In [1]: import numpy as np

In [2]: np.set_printoptions(suppress=True, linewidth=120)

In [3]: tidy = lambda a: np.round(a, 2) + 0

In [4]: A = np.load("m.npy")

In [5]: print(A)
[[-6 -5  3]
 [-5 -2  2]
 [ 3  2  6]]

In [6]: w1 = np.array([[0, 1], [3, 2], [3, 3]])

In [7]: b = np.array([-2, 2])

In [8]: hid = np.maximum(A @ w1 + b, 0)

In [9]: print((hid > 0).astype(int))
[[0 0]
 [0 0]
 [1 1]]

In [10]: print(np.linalg.matrix_rank(hid))
1

In [11]: Z = np.array([[-4, 5, -2], [1, -4, 2]])

In [12]: print(w1 @ Z)
[[  1  -4   2]
 [-10   7  -2]
 [ -9   3   0]]

In [13]: vals, V = np.linalg.eig(A)

In [14]: print(tidy(np.sort(np.linalg.eigvals(np.linalg.inv(A)))))
[-0.1   0.15  0.72]

In [15]: print(np.linalg.matrix_power(A, 3))
[[-680 -462  242]
 [-462 -310  162]
 [ 242  162  250]]

In [16]: print(np.allclose(A, A.T))
True

In [17]: print(np.trace(A))
-2

In [18]: print(tidy(np.linalg.det(A)))
-96.0

In [19]: M2 = np.linalg.inv(A)

In [20]: print(tidy(np.linalg.det(A) * np.linalg.det(M2)))
1.0

In [21]: print(tidy(A @ M2))
[[1. 0. 0.]
 [0. 1. 0.]
 [0. 0. 1.]]

In [22]: print(np.allclose(M2, A.T))
False

In [23]: print(tidy(np.linalg.inv(M2)))
[[-6. -5.  3.]
 [-5. -2.  2.]
 [ 3.  2.  6.]]

In [24]: print(tidy(np.linalg.slogdet(A)[0]))
-1.0

In [25]: print(tidy(np.linalg.det(A) * M2))
[[-16.  36.  -4.]
 [ 36. -45.  -3.]
 [ -4.  -3. -13.]]

In [26]: print(tidy(M2))
[[ 0.17 -0.38  0.04]
 [-0.38  0.47  0.03]
 [ 0.04  0.03  0.14]]

In [27]: vals, V = np.linalg.eigh(A)

In [28]: print(np.abs(V[:, -1]).round(6).argmax())
2

In [29]: print(tidy(V @ np.diag(vals) @ V.T))
[[-6. -5.  3.]
 [-5. -2.  2.]
 [ 3.  2.  6.]]

In [30]: print(tidy(vals.sum()), np.trace(A))
-2.0 -2

In [31]: print(tidy(np.linalg.svd(A, compute_uv=False)))
[10.19  6.8   1.39]

In [32]: print(tidy(np.linalg.eigvalsh(A + 2 * np.eye(3))))
[-8.19  3.39  8.8 ]

In [33]: print((vals > 1e-8).sum(), (vals < -1e-8).sum())
2 1

In [34]: print(tidy(np.linalg.eigvalsh(A @ A)))
[  1.92  46.28 103.8 ]

In [35]: print(tidy(V.T @ A @ V))
[[-10.19   0.     0.  ]
 [  0.     1.39   0.  ]
 [  0.     0.     6.8 ]]

In [36]: mat = np.load("case4.npy")

In [37]: print(mat)
[[ 0  3  0 -1  3]
 [ 0  0 -2 -3 -3]
 [ 0  0  0 -3  2]
 [ 0  0  0  0  0]
 [ 0  0  0  0  0]]

In [38]: print(tidy(np.linalg.norm(mat, 2) / np.linalg.norm(mat)))
0.72

In [39]: print(tidy(np.trace(np.linalg.pinv(mat) @ mat)))
3.0

In [40]: print(np.linalg.lstsq(mat[:-1].T, mat[-1])[2])
3

In [41]: print(tidy(mat @ np.linalg.pinv(mat) @ mat))
[[ 0.  3.  0. -1.  3.]
 [ 0.  0. -2. -3. -3.]
 [ 0.  0.  0. -3.  2.]
 [ 0.  0.  0.  0.  0.]
 [ 0.  0.  0.  0.  0.]]

In [42]: U, sig, vt = np.linalg.svd(mat)

In [43]: V = vt[:(sig > 1e-8).sum()]

In [44]: rng = np.random.default_rng(52)

In [45]: x0 = mat[2] + 3 * mat[3] + rng.integers(2) * np.eye(5)[3]

In [46]: print(x0)
[ 0.  0.  0. -2.  2.]

In [47]: print(np.allclose(V.T @ V @ x0, x0))
False

In [48]: print(tidy(np.linalg.norm(x0 - V.T @ V @ x0)))
0.23

In [49]: print(tidy(V.T @ V))
[[ 0.    0.    0.    0.    0.  ]
 [ 0.    0.93 -0.23  0.06  0.09]
 [ 0.   -0.23  0.25  0.2   0.3 ]
 [ 0.    0.06  0.2   0.95 -0.08]
 [ 0.    0.09  0.3  -0.08  0.88]]

In [50]: print(tidy(np.diag(V.T @ V)))
[0.   0.93 0.25 0.95 0.88]

In [51]: data = np.load("test8.npy")

In [52]: print(data)
[[2. 0. 0. 0.]
 [0. 2. 0. 0.]
 [0. 0. 2. 0.]
 [0. 0. 0. 2.]]

In [53]: vals, V = np.linalg.eigh(data)

In [54]: print(tidy(np.linalg.svd(data, compute_uv=False)))
[2. 2. 2. 2.]

In [55]: print(vals.sum(), np.trace(data))
8.0 8.0

In [56]: print(V.T @ V)
[[1. 0. 0. 0.]
 [0. 1. 0. 0.]
 [0. 0. 1. 0.]
 [0. 0. 0. 1.]]

In [57]: print(V @ np.diag(vals) @ V.T)
[[2. 0. 0. 0.]
 [0. 2. 0. 0.]
 [0. 0. 2. 0.]
 [0. 0. 0. 2.]]

In [58]: print(data @ data)
[[4. 0. 0. 0.]
 [0. 4. 0. 0.]
 [0. 0. 4. 0.]
 [0. 0. 0. 4.]]

In [59]: X = np.loadtxt("data.csv", delimiter=",")

In [60]: print(X)
[[ 3.  0.  0.  1.  0.  0.  2.]
 [ 2.  2.  2.  2.  0.  1.  1.]
 [ 0.  0.  3.  0.  2.  1.  3.]
 [ 2.  1.  0.  3.  0.  1.  2.]
 [ 1.  2.  2.  1.  2.  2.  1.]
 [ 3.  1.  2.  2.  0.  0.  2.]
 [ 0.  3.  3.  3.  3.  0.  0.]
 [ 2.  0.  3.  2.  1.  3.  1.]
 [-1. -4. -4. -3.  0. -2.  0.]]

In [61]: M2 = np.c_[X[:, :5] @ np.array([[-1, 1, -2, -1, -3],
    ...:     [3, -2, -1, -2, 3],
    ...:     [0, 0, -2, -1, 2],
    ...:     [3, -3, 3, -2, -3],
    ...:     [-3, 3, 2, 2, -3]]), np.array([-1, 2, 0, -1, 1, -3, 3, 0, -1])]

In [62]: print(M2)
[[  0.   0.  -3.  -5. -12.  -1.]
 [ 10.  -8.  -4. -12.  -2.   2.]
 [ -6.   6.  -2.   1.   0.   0.]
 [ 10.  -9.   4. -10. -12.  -1.]
 [  2.   0.  -1.  -5.  -2.   1.]
 [  6.  -5.  -5. -11.  -8.  -3.]
 [  9.  -6.   6.  -9.  -3.   3.]
 [  1.  -1.  -2.  -7.  -9.   0.]
 [-20.  16.   5.  19.  -8.  -1.]]

In [63]: print(np.linalg.matrix_rank(M2))
6

In [64]: print(np.linalg.matrix_rank(np.c_[X, M2]))
8

In [65]: feats = np.load("w.npy")

In [66]: print(feats)
[[ 0.42 -2.14  2.21  0.74 -0.81  2.35]
 [-2.14  1.47  0.78 -0.85  3.32 -0.48]
 [ 2.21  0.78  0.99 -0.3   2.08  3.65]
 [ 0.74 -0.85 -0.3  -2.48 -1.15 -0.27]
 [-0.81  3.32  2.08 -1.15  1.66  1.01]
 [ 2.35 -0.48  3.65 -0.27  1.01  0.95]]

In [67]: f = np.array([1, 2, 0])

In [68]: print(tidy(np.convolve(feats[3], f)))
[ 0.74  0.63 -2.   -3.08 -6.11 -2.57 -0.54  0.  ]

In [69]: print(tidy(np.correlate(feats[3], feats[0], "full")))
[ 1.74 -2.6   0.53 -4.58 -4.38 -0.07 -5.83  2.44  0.82  0.09 -0.11]

In [70]: idx = rng.permutation(6)

In [71]: print(idx)
[4 2 3 1 5 0]

In [72]: M2 = feats[idx][:, idx]

In [73]: print(np.trace(M2))
3.01

In [74]: K = np.loadtxt("out9.csv", delimiter=",")

In [75]: print(K)
[[ 0.  0.  0.  0.  0.]
 [ 0. -4.  0.  0.  0.]
 [ 0.  0.  1.  0.  0.]
 [ 0.  0.  0.  3.  0.]
 [ 0.  0.  0.  0.  2.]]

In [76]: vals, V = np.linalg.eigh(K)

In [77]: print(vals.sum(), np.trace(K))
2.0 2.0

In [78]: print(tidy(np.linalg.eigvalsh(K + -1 * np.eye(5))))
[-5. -1.  0.  1.  2.]

In [79]: print(tidy(np.linalg.eigvalsh(K @ K)))
[ 0.  1.  4.  9. 16.]

In [80]: print(np.abs(V[:, -1]))
[0. 0. 0. 1. 0.]

In [81]: print((vals > 1e-8).sum(), (vals < -1e-8).sum())
3 1

In [82]: t3 = np.stack([K, 2 * K, K[::-1]])

In [83]: print((t3 @ K.T).shape)
(3, 5, 5)

In [84]: print(np.linalg.matrix_rank(t3))
[4 4 4]

In [85]: print(t3.shape)
(3, 5, 5)

In [86]: print(np.einsum("bij,cij->bc", t3, t3))
[[ 30.  60.   1.]
 [ 60. 120.   2.]
 [  1.   2.  30.]]
